In [1]: import numpy as np

In [2]: np.set_printoptions(suppress=True, linewidth=120)

In [3]: def tidy(a):
   ...:     return np.round(a, 3) + 0
   ...: 

In [4]: X = np.loadtxt("block3.csv", delimiter=",")

In [5]: print(tidy(X))
[[-13.547  -1.71  -20.32 ]
 [-10.678  -1.418 -16.017]
 [-10.325  -1.386 -15.487]
 [ -9.995  -1.357 -14.992]
 [ -9.614  -1.325 -14.421]
 [ -6.231  -1.098  -9.347]
 [ -4.389  -1.027  -6.583]
 [ -0.783  -0.981  -1.175]
 [ -0.09   -0.732  -0.135]
 [ -0.078  -0.711  -0.117]
 [ -0.021  -0.527  -0.032]
 [  0.024   0.853   0.036]
 [  5.78   13.25    8.67 ]
 [  7.09   15.094  10.634]
 [  9.213  17.904  13.82 ]
 [ 15.654  25.61   23.481]]

In [6]: U, sv, vt = np.linalg.svd(X, full_matrices=False)

In [7]: print(tidy(U.T @ U))
[[1. 0. 0.]
 [0. 1. 0.]
 [0. 0. 1.]]

In [8]: print(tidy(U.T @ X @ vt.T))
[[65.36   0.     0.   ]
 [ 0.    24.435  0.   ]
 [ 0.     0.     0.   ]]

In [9]: print((sv > 1e-8).sum())
2

In [10]: print(tidy(np.sqrt((sv ** 2).sum())), tidy(np.linalg.norm(X)))
69.778 69.778

In [11]: print(U.shape, sv.shape, vt.shape)
(16, 3) (3,) (3, 3)

In [12]: rk = np.linalg.matrix_rank(X)

In [13]: print(rk)
2

In [14]: ns = np.linalg.svd(X)[2][rk:].T

In [15]: print(ns.shape)
(3, 1)

In [16]: print(np.linalg.matrix_rank(X.T @ X), np.linalg.matrix_rank(X @ X.T))
2 2

In [17]: print(tidy(ns[:, 0] / ns[np.abs(ns[:, 0]).round(6).argmax(), 0]))
[ 1.     0.    -0.667]

In [18]: print(tidy(X @ ns))
[[0.]
 [0.]
 [0.]
 [0.]
 [0.]
 [0.]
 [0.]
 [0.]
 [0.]
 [0.]
 [0.]
 [0.]
 [0.]
 [0.]
 [0.]
 [0.]]

In [19]: print([int(np.linalg.matrix_rank(X[:i])) for i in range(1, len(X) + 1)])
[1, 2, 2, 2, 2, 2, 2, 2, 2, 2, 2, 2, 2, 2, 2, 2]

In [20]: print([int(np.linalg.matrix_rank(X[:, :j + 1])) for j in range(3)])
[1, 2, 2]

In [21]: print([int(np.linalg.matrix_rank(np.delete(X, i, axis=0))) for i in range(16)])
[2, 2, 2, 2, 2, 2, 2, 2, 2, 2, 2, 2, 2, 2, 2, 2]

In [22]: print(np.allclose(X @ ns, 0))
True

In [23]: print(tidy(X.mean(axis=0)))
[-1.749  3.777 -2.624]

In [24]: print(np.count_nonzero(X))
48

In [25]: Xs = X - X.mean(axis=0)

In [26]: U, sv, vt = np.linalg.svd(Xs, full_matrices=False)

In [27]: print(np.abs(U[:, 0]).argmax())
15

In [28]: print(tidy(sv))
[65.242 15.001  0.   ]

In [29]: print(tidy((sv ** 2).sum() ** 2 / (sv ** 4).sum()))
1.105

In [30]: print(tidy(sv ** 2 / (sv ** 2).sum()))
[0.95 0.05 0.  ]

In [31]: print(np.searchsorted(np.cumsum(sv ** 2) / (sv ** 2).sum(), 0.9) + 1)
1

In [32]: print(np.abs(vt[0]).argmax())
2

In [33]: print((np.sign(U[:, 0]) == np.sign(U[0, 0])).astype(int))
[1 1 1 1 1 1 1 1 0 0 0 0 0 0 0 0]

In [34]: sv = 20 * 0.2 ** np.arange(3)

In [35]: q, _ = np.linalg.qr(np.array([[1.2, -0.7, -0.9], [0.8, 0.2, 0.7], [-0.6, 0.8, -0.9]]))

In [36]: rng = np.random.default_rng(646)

In [37]: E = rng.normal(size=(18, 3)) * sv @ q

In [38]: print(tidy(E))
[[  9.278   1.88   -4.271]
 [ -1.787   1.332   1.688]
 [  6.649   0.11   -3.657]
 [-23.001   0.352  15.232]
 [ -6.711  -1.788   2.129]
 [ 18.594  -3.765 -15.23 ]
 [ 33.624  -5.971 -26.402]
 [ 11.479  -4.393 -10.626]
 [ -6.092  -3.247   0.772]
 [  1.012  -5.964  -5.757]
 [ 10.152  -1.567  -7.877]
 [ 13.996  -4.731 -14.852]
 [ -3.975   4.291   4.298]
 [ 10.781   4.032  -2.921]
 [-10.289   0.706   8.658]
 [-13.374   0.57    8.988]
 [ 15.793  -3.901 -11.381]
 [ -8.832   0.802   5.585]]

In [39]: print(tidy(np.linalg.svd(E, compute_uv=False)))
[73.243 14.068  2.697]

In [40]: print(np.count_nonzero(E))
54

In [41]: print(tidy(np.linalg.norm(E)))
74.631

In [42]: print(np.linalg.matrix_rank(E))
3
